In [1]: import numpy as np

In [2]: import numpy.linalg as la

In [3]: np.set_printoptions(precision=3, suppress=True, linewidth=140)

In [4]: rng = np.random.default_rng(96160)

In [5]: ang = np.sort(rng.uniform(-2, 2, 25))

In [6]: K = np.c_[ang, ang ** 2, ang ** 3] @ np.array([[0, 1, -1], [-2, -3, -1], [3, 3, -1]])

In [7]: print(K)
[[-19.979 -24.497   3.62 ]
 [-16.965 -21.062   3.054]
 [-11.529 -14.786   2.075]
 [-10.573 -13.668   1.91 ]
 [-10.121 -13.137   1.833]
 [ -4.99   -6.987   0.998]
 [ -2.592  -3.966   0.639]
 [ -2.244  -3.51    0.588]
 [ -1.197  -2.089   0.429]
 [ -0.579  -1.177   0.318]
 [ -0.427  -0.935   0.284]
 [ -0.027  -0.145   0.097]
 [ -0.099   0.111  -0.416]
 [ -0.12    0.111  -0.54 ]
 [  0.072   0.276  -1.587]
 [  0.088   0.288  -1.623]
 [  0.387   0.517  -2.171]
 [  0.418   0.541  -2.219]
 [  1.964   1.783  -4.039]
 [  4.321   3.76   -6.111]
 [  4.763   4.137  -6.462]
 [  6.989   6.053  -8.128]
 [  9.112   7.903  -9.607]
 [ 11.086   9.638 -10.918]
 [ 12.083  10.518 -11.561]]

In [8]: labels = K[:, 2] > np.median(K[:, 2])

In [9]: r0 = K[labels].mean(axis=0) - K[~labels].mean(axis=0)

In [10]: print(((K - K.mean(axis=0)) @ r0 > 0).astype(int))
[1 1 1 1 1 1 1 1 1 0 0 0 0 0 0 0 0 0 0 0 0 0 0 0 0]

In [11]: print(labels.astype(int))
[1 1 1 1 1 1 1 1 1 1 1 1 0 0 0 0 0 0 0 0 0 0 0 0 0]

In [12]: A = np.load("w.npy")

In [13]: print(A)
[[3 1 3 1]
 [3 2 3 2]
 [3 1 3 1]
 [3 2 3 2]]

In [14]: cen = (K - K.mean(axis=0)) / K.std(axis=0)

In [15]: print(cen.std(axis=0))
[1. 1. 1.]

In [16]: print(np.argwhere(np.abs(cen) > 2))
[[ 0  0]
 [ 0  1]
 [ 1  0]
 [ 1  1]
 [23  2]
 [24  2]]

In [17]: beta = la.lstsq(np.delete(cen, 2, axis=1), cen[:, 2])[0]

In [18]: print(np.abs(beta).argmax())
0

In [19]: print(beta)
[-4.163  3.303]

In [20]: left, sigma, vt = la.svd(A)

In [21]: V = vt[:(sigma > 1e-8).sum()]

In [22]: x0 = A[2] + 3 * A[3] + rng.integers(2) * np.eye(4)[0]

In [23]: print(x0)
[13.  7. 12.  7.]

In [24]: print(np.diag(V.T @ V))
[0.5 0.5 0.5 0.5]

In [25]: print(np.allclose(V.T @ V @ x0, x0))
False

In [26]: J = np.eye(4, dtype=int)[rng.permutation(4)] * np.array([2, 2, 1, 2])

In [27]: print(J)
[[0 0 1 0]
 [0 0 0 2]
 [0 2 0 0]
 [2 0 0 0]]

In [28]: print(la.matrix_power(J, 4))
[[8 0 0 0]
 [0 8 0 0]
 [0 0 8 0]
 [0 0 0 8]]

In [29]: print((J - J.T) / 2)
[[ 0.   0.   0.5 -1. ]
 [ 0.   0.  -1.   1. ]
 [-0.5  1.   0.   0. ]
 [ 1.  -1.   0.   0. ]]

In [30]: print((J + J.T) / 2)
[[0.  0.  0.5 1. ]
 [0.  0.  1.  1. ]
 [0.5 1.  0.  0. ]
 [1.  1.  0.  0. ]]

In [31]: la.determinant(J)
Traceback (most recent call last):
  Cell In[31], line 1
    la.determinant(J)
AttributeError: module 'numpy.linalg' has no attribute 'determinant'


In [32]: print(round(np.abs(la.eigvals(J)).max(), 3))
1.682

In [33]: assert J == J.T
Traceback (most recent call last):
  Cell In[33], line 1
    assert J == J.T
ValueError: The truth value of an array with more than one element is ambiguous. Use a.any() or a.all()


In [34]: print(np.allclose(J @ J.T, J.T @ J))
False

In [35]: C = np.array([[-0.1, -1.3, 0.0], [0.9, 0.5, -0.2]])

In [36]: W0 = np.array([[0, -2],
    ...:     [0, -1],
    ...:     [1, 2],
    ...:     [-2, 2],
    ...:     [-1, 2],
    ...:     [1, 2],
    ...:     [0, 0],
    ...:     [-1, 0],
    ...:     [-1, -2],
    ...:     [-2, -1]]) @ C + 0.1 * rng.normal(size=(10, 3))

In [37]: print(W0)
[[-1.598 -1.045  0.416]
 [-0.799 -0.591  0.244]
 [ 1.843 -0.306 -0.695]
 [ 1.88   3.637 -0.484]
 [ 1.752  2.444 -0.504]
 [ 1.597 -0.257 -0.313]
 [-0.068 -0.04   0.171]
 [ 0.084  1.494  0.13 ]
 [-1.564  0.431  0.366]
 [-0.618  2.179  0.234]]

In [38]: r0 = np.array([1, 3])

In [39]: print(np.cross(W0[8, :3], W0[5, :3]))
[-0.041  0.096 -0.287]

In [40]: print(np.polyval(r0, W0[8]))
[1.436 3.431 3.366]

In [41]: labels = W0[:, 1] > np.median(W0[:, 1])

In [42]: r0 = W0[labels].mean(axis=0) - W0[~labels].mean(axis=0)

In [43]: print(np.argsort(-np.abs(r0).round(6), kind="stable"))
[1 0 2]

In [44]: print(((W0 - W0.mean(axis=0)) @ r0 > 0).astype(int))
[0 0 0 1 1 0 0 1 0 1]

In [45]: Y = np.c_[W0[:, :2] @ np.array([[6, 5], [1, 5]]), np.array([-1, -7, -3, -6, 9, -9, 5, -1, 2, 6])]

In [46]: print(Y)
[[-10.632 -13.213  -1.   ]
 [ -5.386  -6.953  -7.   ]
 [ 10.751   7.685  -3.   ]
 [ 14.915  27.584  -6.   ]
 [ 12.956  20.98    9.   ]
 [  9.328   6.704  -9.   ]
 [ -0.448  -0.539   5.   ]
 [  2.001   7.894  -1.   ]
 [ -8.95   -5.662   2.   ]
 [ -1.528   7.804   6.   ]]

In [47]: print(np.round(la.norm(Y - W0 @ la.lstsq(W0, Y)[0], axis=0), 3) + 0)
[ 0.     0.    16.214]

In [48]: print(la.norm(la.qr(W0)[0].T @ Y, axis=0) ** 2 / ((Y ** 2).sum(axis=0) + 1e-12))
[1.    1.    0.186]

In [49]: print(np.round(la.lstsq(W0, Y[:, 0])[0], 3) + 0)
[6. 1. 0.]

In [50]: feats = np.load("test0.npy")

In [51]: print(feats)
[[-0.381  0.741  0.036]
 [ 0.741  0.227 -0.583]
 [ 0.036 -0.583  0.154]]

In [52]: rk = la.matrix_rank(feats)

In [53]: print(rk)
2

In [54]: ns = la.svd(feats)[2][rk:].T

In [55]: print(ns @ ns.T)
[[0.305 0.135 0.44 ]
 [0.135 0.06  0.195]
 [0.44  0.195 0.635]]

In [56]: print(la.matrix_rank(feats.T @ feats), la.matrix_rank(feats @ feats.T))
2 2

In [57]: print(np.round(feats @ ns, 3) + 0)
[[0.]
 [0.]
 [0.]]

In [58]: F = np.array([[0, 1, 0, 1], [1, 0, 1, 1], [0, 1, 0, 1], [1, 1, 1, 0]])

In [59]: print(F)
[[0 1 0 1]
 [1 0 1 1]
 [0 1 0 1]
 [1 1 1 0]]

In [60]: print(np.round(np.trace(la.pinv(F) @ F), 3))
3.0

In [61]: try:
    ...:     la.inv(F)
    ...: except la.LinAlgError as e:
    ...:     print(e)
    ...: 
Singular matrix

In [62]: M = np.load("out11.npy")

In [63]: print(M)
[[ 0.486  0.171  0.857]
 [ 0.171  0.943 -0.286]
 [ 0.857 -0.286 -0.429]]

In [64]: w1 = np.array([[-2, -1], [2, 0], [0, -3]])

In [65]: beta = np.array([-4, -5])

In [66]: act = np.maximum(M @ w1 + beta, 0)

In [67]: print(act)
[[0. 0.]
 [0. 0.]
 [0. 0.]]

In [68]: print((act > 0).astype(int))
[[0 0]
 [0 0]
 [0 0]]

In [69]: C = np.array([[3, 0], [-3, 0]])

In [70]: print(w1 @ C)
[[-3  0]
 [ 6  0]
 [ 9  0]]

In [71]: r0 = np.array([3, 3, 9])

In [72]: Y = M + np.outer(r0, np.eye(3)[2])

In [73]: print(Y)
[[ 0.486  0.171  3.857]
 [ 0.171  0.943  2.714]
 [ 0.857 -0.286  8.571]]

In [74]: print(np.round(la.det(Y) / la.det(M), 3), round(float(1 + la.solve(M, r0)[2]), 3))
-1.143 -1.143

In [75]: labels = rng.permutation(3)

In [76]: Y = M[:, labels] * rng.choice([-1, 1], 3)

In [77]: print(Y)
[[ 0.171  0.857 -0.486]
 [ 0.943 -0.286 -0.171]
 [-0.286 -0.429 -0.857]]

In [78]: left, _, vt = la.svd(M.T @ Y)

In [79]: print(labels)
[1 2 0]

In [80]: print(np.round(left @ vt, 3) + 0)
[[ 0.  0. -1.]
 [ 1.  0.  0.]
 [ 0.  1.  0.]]

In [81]: arr = np.load("mat.npy")

In [82]: print(arr)
[[ -4  -4   4]
 [ -1  -3   7]
 [  1  -7   7]
 [  6 -11   7]
 [  4  -6   9]
 [  2  -6   4]
 [ -2 -11  -1]
 [ -5  -6   4]
 [ -4  -6  -1]
 [ -5  -7  -5]
 [ -3  -3  -9]
 [  2  -5 -11]
 [ -2  -2  -7]
 [ -2  -6  -2]
 [ -7 -11  -1]
 [ -3  -7  -2]]

In [83]: x0 = np.array([-8, 2, -1])

In [84]: target = K @ x0

In [85]: print(la.lstsq(K, target)[0])
[-8.  2. -1.]

In [86]: target = target + 0.1 * rng.normal(size=25)

In [87]: print(target)
[107.012  90.576  60.683  55.224  52.736  24.954  12.174  10.302   5.041   1.875   1.496  -0.249   1.623   1.568   1.484   1.382   0.225
  -0.114  -7.969 -20.794 -23.382 -35.741 -47.403 -58.579 -63.952]

In [88]: beta, *_ = la.lstsq(K, target)

In [89]: print(beta)
[-7.981  1.989 -0.995]
